% python3 -q
>>> import numpy as np
>>> import numpy.linalg as la
>>> np.set_printoptions(suppress=True, linewidth=100)
>>> rd = lambda a: np.round(a, 1) + 0
>>> J = np.loadtxt("w.csv", delimiter=",")
>>> J
array([[-2.7,  4.9,  0.1, -6.4],
       [ 0.5,  1.7, -2.6, -0.2],
       [-1.8,  4.3,  0.1, -5.7],
       [-0.8,  0.8, -1.2, -0.1],
       [-4.5,  3. ,  2.7, -5.3],
       [ 1.4,  1.2, -2.6,  0.4],
       [ 1.6, -1.2, -2.4,  3.4],
       [-4.5, -1. ,  3.8, -1.6],
       [-4.5,  6.1,  0.1, -7.8],
       [-3. ,  4.1,  3.9, -7.5],
       [-0.8,  3.9,  0.1, -4.9],
       [ 2. , -3.9,  1.3,  4.1],
       [-3. ,  4.4,  2.5, -7.3],
       [ 0.9, -3.6,  2.7,  3. ],
       [-2.2, -0.5,  2.4, -0.9],
       [-2.5,  1.9,  2.6, -4.1],
       [ 2.1,  3.2, -2.7, -2.1],
       [-0.1, -0.7, -1.5,  1.5],
       [ 3.9, -4.9, -2.6,  8. ],
       [ 5.4, -4.2, -4.1,  7.7],
       [ 0.8, -1.1, -1.1,  2.3],
       [-4.6,  1.8,  2.6, -4.4],
       [-0.2,  2.9, -1.4, -2.6],
       [ 3.8,  2.4, -3.7, -0.2],
       [ 0.4, -2.2,  2.4,  1.2],
       [ 5.6, -6.2, -1.4,  8.9],
       [ 1.9, -4. , -2.5,  6.7],
       [ 2.2, -2.8,  1.3,  3.1]])
>>> Xc = J - J.mean(axis=0)
>>> Uu, sig, vt = la.svd(Xc, full_matrices=False)
>>> rd(Xc.mean(axis=0))
array([0., 0., 0., 0.])
>>> print(rd((sig ** 2).sum() ** 2 / (sig ** 4).sum()))
1.4
>>> rd(np.abs(vt[-1]))
array([0. , 0.7, 0.4, 0.6])
>>> (np.sign(Uu[:, 0]) == np.sign(Uu[0, 0])).astype(int)
array([1, 0, 1, 1, 1, 0, 0, 1, 1, 1, 1, 0, 1, 0, 1, 1, 1, 0, 0, 0, 0, 1, 1, 0, 0, 0, 0, 0])
>>> print(rd(sig ** 2 / (sig ** 2).sum()))
[0.8 0.1 0.  0. ]
>>> np.searchsorted(np.cumsum(sig ** 2) / (sig ** 2).sum(), 0.9) + 1
np.int64(2)
>>> la.matrix_rank(Xc)
np.int64(4)
>>> vec = np.array([-2, 5, 0, 6])
>>> h = np.maximum(J @ vec, 0)
>>> J * (h > 1e-9)[:, None]
array([[-0. ,  0. ,  0. , -0. ],
       [ 0.5,  1.7, -2.6, -0.2],
       [-0. ,  0. ,  0. , -0. ],
       [-0.8,  0.8, -1.2, -0.1],
       [-0. ,  0. ,  0. , -0. ],
       [ 1.4,  1.2, -2.6,  0.4],
       [ 1.6, -1.2, -2.4,  3.4],
       [-0. , -0. ,  0. , -0. ],
       [-0. ,  0. ,  0. , -0. ],
       [-0. ,  0. ,  0. , -0. ],
       [-0. ,  0. ,  0. , -0. ],
       [ 2. , -3.9,  1.3,  4.1],
       [-0. ,  0. ,  0. , -0. ],
       [ 0. , -0. ,  0. ,  0. ],
       [-0. , -0. ,  0. , -0. ],
       [-0. ,  0. ,  0. , -0. ],
       [ 0. ,  0. , -0. , -0. ],
       [-0.1, -0.7, -1.5,  1.5],
       [ 3.9, -4.9, -2.6,  8. ],
       [ 5.4, -4.2, -4.1,  7.7],
       [ 0.8, -1.1, -1.1,  2.3],
       [-0. ,  0. ,  0. , -0. ],
       [-0. ,  0. , -0. , -0. ],
       [ 3.8,  2.4, -3.7, -0.2],
       [ 0. , -0. ,  0. ,  0. ],
       [ 5.6, -6.2, -1.4,  8.9],
       [ 1.9, -4. , -2.5,  6.7],
       [ 2.2, -2.8,  1.3,  3.1]])
>>> rd(J.T @ h)
array([ 277.4, -273. , -246.4,  513.1])
>>> print(rd(h))
[ 0.   6.3  0.   5.   0.   5.6 11.2  0.   0.   0.   0.   1.1  0.   0.   0.   0.   0.   5.7 15.7
 14.4  6.7  0.   0.   3.2  0.  11.2 16.4  0.2]
>>> np.flatnonzero(h > 1e-9)
array([ 1,  3,  5,  6, 11, 17, 18, 19, 20, 23, 25, 26, 27])
>>> rd(np.maximum(J @ vec, 0) - np.maximum(-J @ vec, 0))
array([ -8.5,   6.3,  -9.1,   5. ,  -7.8,   5.6,  11.2,  -5.6,  -7.3, -18.5,  -8.3,   1.1, -15.8,
        -1.8,  -3.5, -10.1,  -0.8,   5.7,  15.7,  14.4,   6.7,  -8.2,  -0.7,   3.2,  -4.6,  11.2,
        16.4,   0.2])
